In [1]: import numpy as np

In [2]: import numpy.linalg as la

In [3]: np.set_printoptions(precision=2, suppress=True, linewidth=140)

In [4]: def rd(a):
   ...:     return np.round(a, 2) + 0
   ...: 

In [5]: m1 = np.diag(np.array([-3, 5, 3, 1, 0, -3, 3, 4, 4, 5, 4, 1, 0, -2]))

In [6]: m1
Out[6]: 
array([[-3,  0,  0,  0,  0,  0,  0,  0,  0,  0,  0,  0,  0,  0],
       [ 0,  5,  0,  0,  0,  0,  0,  0,  0,  0,  0,  0,  0,  0],
       [ 0,  0,  3,  0,  0,  0,  0,  0,  0,  0,  0,  0,  0,  0],
       [ 0,  0,  0,  1,  0,  0,  0,  0,  0,  0,  0,  0,  0,  0],
       [ 0,  0,  0,  0,  0,  0,  0,  0,  0,  0,  0,  0,  0,  0],
       [ 0,  0,  0,  0,  0, -3,  0,  0,  0,  0,  0,  0,  0,  0],
       [ 0,  0,  0,  0,  0,  0,  3,  0,  0,  0,  0,  0,  0,  0],
       [ 0,  0,  0,  0,  0,  0,  0,  4,  0,  0,  0,  0,  0,  0],
       [ 0,  0,  0,  0,  0,  0,  0,  0,  4,  0,  0,  0,  0,  0],
       [ 0,  0,  0,  0,  0,  0,  0,  0,  0,  5,  0,  0,  0,  0],
       [ 0,  0,  0,  0,  0,  0,  0,  0,  0,  0,  4,  0,  0,  0],
       [ 0,  0,  0,  0,  0,  0,  0,  0,  0,  0,  0,  1,  0,  0],
       [ 0,  0,  0,  0,  0,  0,  0,  0,  0,  0,  0,  0,  0,  0],
       [ 0,  0,  0,  0,  0,  0,  0,  0,  0,  0,  0,  0,  0, -2]])

In [7]: print([round(float(la.det(m1[:i, :i])), 2) + 0 for i in range(1, 15)])
[-3.0, -15.0, -45.0, -45.0, 0.0, 0.0, 0.0, 0.0, 0.0, 0.0, 0.0, 0.0, 0.0, 0.0]

In [8]: np.all(la.eigvalsh(m1) > 0)
Out[8]: np.False_

In [9]: ev, V = la.eigh(m1)

In [10]: rd(la.svd(m1, compute_uv=False))
Out[10]: array([5., 5., 4., 4., 4., 3., 3., 3., 3., 2., 1., 1., 0., 0.])

In [11]: M = np.loadtxt("layer10.csv", delimiter=",")

In [12]: print(M)
[[ 2. -1.  0.  0. -2.]
 [-2.  1.  2. -2. -1.]
 [ 0.  1.  2.  0.  0.]
 [ 2. -1.  0.  0. -2.]
 [-2.  1. -1.  1.  0.]
 [-1. -2.  2.  2.  1.]]

In [13]: B = M / la.norm(M, axis=1, keepdims=True)

In [14]: gram = B @ B.T

In [15]: (np.abs(gram) > 0.9).astype(int)
Out[15]: 
array([[1, 0, 0, 1, 0, 0],
       [0, 1, 0, 0, 0, 0],
       [0, 0, 1, 0, 0, 0],
       [1, 0, 0, 1, 0, 0],
       [0, 0, 0, 0, 1, 0],
       [0, 0, 0, 0, 0, 1]])

In [16]: np.argwhere(np.triu(np.abs(gram) > 0.95, 1))
Out[16]: array([[0, 3]])

In [17]: x0 = np.array([0, 2, -2, 3, 1])

In [18]: target = M @ x0

In [19]: target
Out[19]: array([-4., -9., -2., -4.,  7., -1.])

In [20]: rd(la.pinv(M) @ M)
Out[20]: 
array([[1., 0., 0., 0., 0.],
       [0., 1., 0., 0., 0.],
       [0., 0., 1., 0., 0.],
       [0., 0., 0., 1., 0.],
       [0., 0., 0., 0., 1.]])

In [21]: rng = np.random.default_rng(552)

In [22]: target = target + 0.3 * rng.normal(size=6)

In [23]: rd(target)
Out[23]: array([-3.49, -9.  , -1.95, -4.46,  6.84, -0.84])

In [24]: coef, *_ = la.lstsq(M, target)

In [25]: print([round(float(la.norm(la.solve(M.T @ M + lam * np.eye(5), M.T @ target))), 2) for lam in (0, 1, 10, 100)])
[4.2, 3.5, 1.95, 0.41]

In [26]: ang = np.radians(19)

In [27]: r_ = np.eye(5)

In [28]: r_[2, 2] = r_[3, 3] = np.cos(ang)

In [29]: r_[2, 3], r_[3, 2] = -np.sin(ang), np.sin(ang)

In [30]: rd(r_)
Out[30]: 
array([[ 1.  ,  0.  ,  0.  ,  0.  ,  0.  ],
       [ 0.  ,  1.  ,  0.  ,  0.  ,  0.  ],
       [ 0.  ,  0.  ,  0.95, -0.33,  0.  ],
       [ 0.  ,  0.  ,  0.33,  0.95,  0.  ],
       [ 0.  ,  0.  ,  0.  ,  0.  ,  1.  ]])

In [31]: B = M @ r_.T

In [32]: rd(la.det(r_)), rd(np.trace(r_))
Out[32]: (np.float64(1.0), np.float64(4.89))

In [33]: rd(la.svd(M, compute_uv=False)), rd(la.svd(B, compute_uv=False))
Out[33]: (array([4.93, 3.89, 3.63, 1.87, 1.37]), array([4.93, 3.89, 3.63, 1.87, 1.37]))

In [34]: np.allclose(la.norm(M, axis=1), la.norm(B, axis=1))
Out[34]: True

In [35]: print(rd(np.abs(B - M).max(axis=0)))
[0.   0.   0.76 0.76 0.  ]

In [36]: u = np.array([-2, 1])

In [37]: print(np.correlate(M[0], M[1], "full"))
[-2. -3.  6.  0. -3.  6. -4. -2.  4.]

In [38]: np.polyval(u, M[0])
Out[38]: array([-3.,  3.,  1.,  1.,  5.])

In [39]: mat = np.load("x.npy")

In [40]: mat
Out[40]: 
array([[-1,  3,  1, -3,  3,  2, -3, -3, -3,  0,  3, -2,  2],
       [-1,  0, -2,  3, -3, -3,  0,  1, -1, -1,  3,  2,  2],
       [-1,  1, -2, -2,  3, -3, -3, -2, -3, -2, -3,  3,  2],
       [ 0,  2,  0,  2, -1, -2, -3,  2, -3, -3,  3, -1,  3],
       [ 3, -2, -2, -2, -2, -2,  3,  2, -2,  0, -3,  2,  0],
       [-2,  0,  3,  0,  0,  2,  3,  1,  1,  2, -2, -3,  0],
       [-3,  1, -1, -2,  2, -1, -1,  2, -1, -1, -3, -2, -2],
       [-3,  3, -1, -2, -1, -1, -3, -2,  3,  0, -1,  0,  2],
       [ 2,  1, -2, -3, -3, -2, -2,  0,  3, -2,  2,  1, -3],
       [-2, -1, -2,  0, -2,  1,  2, -1, -2, -2,  0,  2, -2],
       [ 0,  3,  3, -6,  6,  5, -3, -4, -2,  1,  0, -4,  0]])

In [41]: T = np.stack([mat, -1 * mat, mat[::-1]])

In [42]: print(rd(la.norm(T, axis=(1, 2))))
[26.94 26.94 26.94]

In [43]: (T @ mat.T).shape
Out[43]: (3, 11, 11)

In [44]: rk = la.matrix_rank(m1)

In [45]: rk
Out[45]: np.int64(12)

In [46]: null = la.svd(m1)[2][rk:].T

In [47]: la.matrix_rank(m1.T @ m1), la.matrix_rank(m1 @ m1.T)
Out[47]: (np.int64(12), np.int64(12))

In [48]: print([int(la.matrix_rank(m1[:, :j + 1])) for j in range(14)])
[1, 2, 3, 4, 4, 5, 6, 7, 8, 9, 10, 11, 11, 12]

In [49]: F = np.loadtxt("mat.csv", delimiter=",")

In [50]: F
Out[50]: 
array([[7., 0., 0., 7., 0., 0., 0., 0., 0., 0., 0., 0., 0., 0., 0.],
       [0., 5., 7., 0., 0., 3., 9., 0., 0., 6., 0., 6., 4., 0., 4.],
       [0., 5., 7., 0., 0., 3., 5., 0., 0., 0., 0., 7., 3., 0., 8.],
       [6., 0., 0., 9., 0., 0., 0., 0., 0., 0., 0., 0., 0., 0., 0.],
       [0., 0., 0., 0., 6., 0., 0., 3., 4., 0., 5., 0., 0., 0., 0.],
       [0., 0., 7., 0., 0., 2., 3., 0., 0., 3., 0., 9., 0., 0., 1.],
       [0., 1., 5., 0., 0., 2., 9., 0., 0., 2., 0., 2., 4., 0., 3.],
       [0., 0., 0., 0., 6., 0., 0., 7., 4., 0., 0., 0., 0., 0., 0.],
       [0., 0., 0., 0., 4., 0., 0., 7., 5., 0., 0., 0., 0., 7., 0.],
       [0., 7., 9., 0., 0., 3., 7., 0., 0., 3., 0., 6., 6., 0., 9.],
       [0., 0., 0., 0., 6., 0., 0., 9., 0., 0., 1., 0., 0., 7., 0.],
       [0., 9., 0., 0., 0., 7., 1., 0., 0., 1., 0., 1., 5., 0., 5.],
       [0., 7., 9., 0., 0., 7., 7., 0., 0., 6., 0., 7., 6., 0., 9.],
       [0., 0., 0., 0., 6., 0., 0., 4., 1., 0., 7., 0., 0., 5., 0.],
       [0., 8., 9., 0., 0., 7., 5., 0., 0., 5., 0., 7., 7., 0., 7.]])

In [51]: T = np.stack([F, 3 * F, F[::-1]])

In [52]: print(la.matrix_rank(T.reshape(3, -1)))
2

In [53]: la.matrix_rank(T)
Out[53]: array([15, 15, 15])

In [54]: O, r_ = la.qr(F)

In [55]: rd(abs(r_[0, 0])), rd(la.norm(F[:, 0]))
Out[55]: (np.float64(9.22), np.float64(9.22))

In [56]: print(np.trace(O @ O.T))
15.0

In [57]: print(O.shape, r_.shape)
(15, 15) (15, 15)

In [58]: np.allclose(r_.T @ r_, F.T @ F)
Out[58]: True

In [59]: x0 = np.array([-2, 1, 2, 0, 1, -2, 2, -2, -1, -3, -2, 2, 0, 0, 2])

In [60]: np.sign((F @ x0).round(6))
Out[60]: array([-1.,  1.,  1., -1., -1.,  1.,  1., -1., -1.,  1., -1.,  1.,  1., -1.,  1.])

In [61]: F @ np.eye(15)[8]
Out[61]: array([0., 0., 0., 0., 4., 0., 0., 4., 5., 0., 0., 0., 0., 1., 0.])

In [62]: la.norm(F @ x0) <= la.norm(F, 2) * la.norm(x0) + 1e-9
Out[62]: np.True_

In [63]: (F * x0).sum(axis=1)
Out[63]: array([-14.,  33.,  53., -12., -14.,  27.,  29., -12., -15.,  54., -14.,   6.,  39., -17.,  35.])

In [64]: np.einsum("ij,j->i", F, x0)
Out[64]: array([-14.,  33.,  53., -12., -14.,  27.,  29., -12., -15.,  54., -14.,   6.,  39., -17.,  35.])

In [65]: F @ (2 * x0)
Out[65]: array([-28.,  66., 106., -24., -28.,  54.,  58., -24., -30., 108., -28.,  12.,  78., -34.,  70.])

In [66]: K = np.load("case15.npy")

In [67]: K
Out[67]: 
array([[4, 0, 3, 2, 2, 2],
       [0, 4, 2, 3, 2, 2],
       [3, 2, 4, 3, 3, 4],
       [2, 3, 3, 4, 1, 0],
       [2, 2, 3, 1, 4, 2],
       [2, 2, 4, 0, 2, 0]])

In [68]: rd(np.sort(np.abs(la.eigvals(K))))
Out[68]: array([ 0.22,  1.14,  3.17,  3.2 ,  4.53, 14.14])

In [69]: rd(la.det(K))
Out[69]: np.float64(-164.0)

In [70]: rd(np.abs(la.eigvals(K)).max())
Out[70]: np.float64(14.14)

In [71]: np.trace(K)
Out[71]: np.int64(20)

In [72]: T = np.stack([K, 2 * K, K[::-1]])

In [73]: la.matrix_rank(T.reshape(3, -1))
Out[73]: np.int64(2)

In [74]: rd(la.det(T))
Out[74]: array([  -164., -10496.,    164.])

In [75]: print(np.einsum("bij,cij->bc", T, T))
[[242 484 184]
 [484 968 368]
 [184 368 242]]

In [76]: T.sum(axis=0)
Out[76]: 
array([[14,  2, 13,  6,  8,  6],
       [ 2, 14,  9, 10, 10,  8],
       [11,  9, 15, 13, 10, 12],
       [ 9, 11, 13, 15,  6,  4],
       [ 6, 10, 11,  6, 14,  8],
       [10,  6, 15,  2,  8,  2]])

In [77]: np.all(la.eigvalsh(K) > 0)
Out[77]: np.False_

In [78]: ev, V = la.eigh(K)

In [79]: x0 = np.array([5, 1, 1, 2, 3, 6])

In [80]: print(rd(la.eigvalsh(K[1:, 1:])))
[-3.12  1.    1.82  3.85 12.46]

In [81]: rd(x0 @ K @ x0 / (x0 @ x0)), rd(ev[0]), rd(ev[-1])
Out[81]: (np.float64(8.21), np.float64(-3.2), np.float64(14.14))

In [82]: print(np.abs(K).sum(axis=1).max(), rd(np.abs(ev).max()))
19 14.14

In [83]: (np.sign(V[:, -1].round(6)) == np.sign(V[0, -1].round(6))).astype(int)
Out[83]: array([1, 1, 1, 1, 1, 1])

In [84]: x0 @ K @ x0
Out[84]: np.int64(624)

In [85]: X = np.array([[-4.0, 4.0, 0.0, 0.0, 0.0, 0.0, 0.0],
    ...:     [4.0, -2.0, 4.0, 0.0, 0.0, 0.0, 0.0],
    ...:     [0.0, 4.0, 0.0, 4.0, 0.0, 0.0, 0.0],
    ...:     [0.0, 0.0, 4.0, -4.0, 4.0, 0.0, 0.0],
    ...:     [0.0, 0.0, 0.0, 4.0, 1.0, 4.0, 0.0],
    ...:     [0.0, 0.0, 0.0, 0.0, 4.0, -4.0, 4.0],
    ...:     [0.0, 0.0, 0.0, 0.0, 0.0, 4.0, -5.0]])

In [86]: np.allclose(X, X.T)
Out[86]: True

In [87]: rd(np.sort(np.abs(la.eigvals(X))))
Out[87]: array([0.51, 2.28, 3.88, 5.94, 6.6 , 8.58, 9.85])

In [88]: print(X @ X)
[[ 32. -24.  16.   0.   0.   0.   0.]
 [-24.  36.  -8.  16.   0.   0.   0.]
 [ 16.  -8.  32. -16.  16.   0.   0.]
 [  0.  16. -16.  48. -12.  16.   0.]
 [  0.   0.  16. -12.  33. -12.  16.]
 [  0.   0.   0.  16. -12.  48. -36.]
 [  0.   0.   0.   0.  16. -36.  41.]]

In [89]: ev, V = la.eigh(X)

In [90]: x0 = np.array([1, 2, 3, -3, -1, -2, -1])

In [91]: (np.sign(V[:, -1].round(6)) == np.sign(V[0, -1].round(6))).astype(int)
Out[91]: array([1, 1, 1, 1, 1, 1, 1])

In [92]: print(np.abs(X).sum(axis=1).max(), rd(np.abs(ev).max()))
12.0 9.85

In [93]: data = np.load("dump.npy")

In [94]: print(rd(data))
[[ -6.95  -9.64 -27.45  -8.66   6.58  -8.84 -29.13  -5.28  -5.86  -2.1   20.5  -15.01 -18.79 -25.76]
 [ -2.84  -7.12 -11.28  -3.89   2.21  -4.2  -11.78  -2.9   -4.4   -2.23   8.44  -4.67  -7.4  -10.79]
 [ -1.42  -5.59  -6.39  -2.42   1.23  -2.52  -6.5   -2.21  -3.39  -2.09   4.97  -1.77  -3.97  -6.28]
 [ -0.29  -3.74  -2.71  -1.28   0.69  -1.08  -2.55  -1.61  -2.16  -1.74   2.43   0.14  -1.43  -2.88]
 [  0.24  -2.19  -0.93  -0.65   0.51  -0.28  -0.68  -1.15  -1.17  -1.27   1.17   0.74  -0.28  -1.18]
 [ -1.16   0.65  -0.12   0.42  -1.27  -0.79  -0.63   1.45  -0.1    1.26  -1.04  -1.29  -0.55   0.39]
 [ -2.13   0.55  -0.09   0.76  -2.51  -1.56  -0.99   2.56  -0.6    2.05  -2.04  -2.    -0.85   0.81]
 [ -2.87   0.29   0.05   1.04  -3.56  -2.17  -1.14   3.43  -1.11   2.59  -2.92  -2.4   -0.99   1.24]
 [ -3.84  -0.22   0.39   1.45  -5.06  -3.    -1.18   4.58  -1.91   3.26  -4.23  -2.76  -1.07   1.95]
 [ -5.38  -1.3    1.25   2.19  -7.68  -4.34  -0.89   6.48  -3.39   4.24  -6.63  -3.04  -0.94   3.39]
 [ -6.29  -2.06   1.94   2.69  -9.36  -5.14  -0.54   7.65  -4.37   4.79  -8.23  -3.05  -0.75   4.42]
 [-12.26  -8.73   9.26   6.76 -22.35 -10.54   4.6   16.08 -12.16   8.09 -21.51  -0.94   2.49  13.91]
 [-12.88  -9.56  10.28   7.27 -23.89 -11.12   5.39  17.04 -13.09   8.41 -23.16  -0.52   3.01  15.16]
 [-15.82 -13.73  15.64   9.83 -31.51 -13.83   9.71  21.71 -17.71   9.91 -31.46   1.83   5.81  21.58]]

In [95]: np.abs(np.diag(la.qr(data)[1])) > 1e-9
Out[95]: array([ True,  True,  True, False, False, False, False, False, False, False, False, False, False, False])

In [96]: print(rd(np.trace(la.pinv(data) @ data)))
3.0

In [97]: np.unique(data.round(6), axis=0).shape
Out[97]: (14, 14)

In [98]: W0 = np.loadtxt("test14.csv", delimiter=",")

In [99]: W0
Out[99]: 
array([[  3.77,  -7.75,  -0.7 ,  -1.7 ,   2.72],
       [-11.12,   0.34,   1.89,  -8.39,   2.62],
       [  4.2 ,  -4.76,  10.88,  -0.49,  -3.07],
       [-11.93,   2.07,   0.63,  -7.9 ,   1.24],
       [  3.19,  -4.77,   9.91,  -1.6 ,  -1.66],
       [  2.8 ,  -5.71,  11.86,   0.39,  -1.45],
       [-10.35,   1.17,   2.97,  -7.92,   0.48],
       [ -8.78,   0.09,   2.17,  -9.42,  -0.47],
       [ -9.84,   2.  ,   2.56,  -8.18,   1.8 ],
       [  2.77,  -5.75,  12.68,  -0.65,  -2.22],
       [  2.06,  -5.91,  10.27,   0.15,  -4.06],
       [  3.89,  -7.6 ,  -3.26,  -2.98,   2.84],
       [  3.9 ,  -7.4 ,  -0.87,   0.19,   2.28],
       [  4.03,  -6.75,   0.28,   0.44,   0.76],
       [  4.83,  -6.33,  -1.95,   0.18,   3.09],
       [-11.44,   0.56,   2.14,  -7.61,  -0.06],
       [  2.44,  -6.33,  10.84,   0.05,  -1.04],
       [  2.09,  -3.73,  10.92,  -1.15,  -2.62],
       [-12.94,   1.94,   2.05,  -7.1 ,   2.76],
       [  2.29,  -8.62,  -1.42,  -0.82,   2.9 ],
       [-10.5 ,   1.22,   0.99,  -6.53,   0.3 ],
       [-11.79,  -0.24,   3.26,  -8.87,   0.29],
       [  3.03,  -4.91,  10.54,  -0.85,  -3.19],
       [  1.91,  -5.56,   9.95,  -0.5 ,  -2.24],
       [  3.43,  -7.02,   1.09,  -0.25,   2.29],
       [  3.8 ,  -6.91,  -2.54,   0.3 ,   3.42],
       [  0.49,  -5.73,  10.4 ,  -1.76,  -2.23],
       [  3.71,  -8.14,  -1.11,  -0.95,   2.91]])

In [100]: d = la.norm(W0[:, None] - W0[None], axis=-1)

In [101]: print((d + 1e9 * np.eye(28)).round(6).argmin(axis=1))
[27  8 22 20 22 16 15  6  6  5 22  0 27 24 25  6  5 22  3 27 15 15  2 22 13 14 23  0]

In [102]: print(la.matrix_rank(d ** 2))
7

In [103]: d.shape
Out[103]: (28, 28)

In [104]: d[20].round(6).argsort(kind="stable")[:4]
Out[104]: array([20, 15,  3,  6])
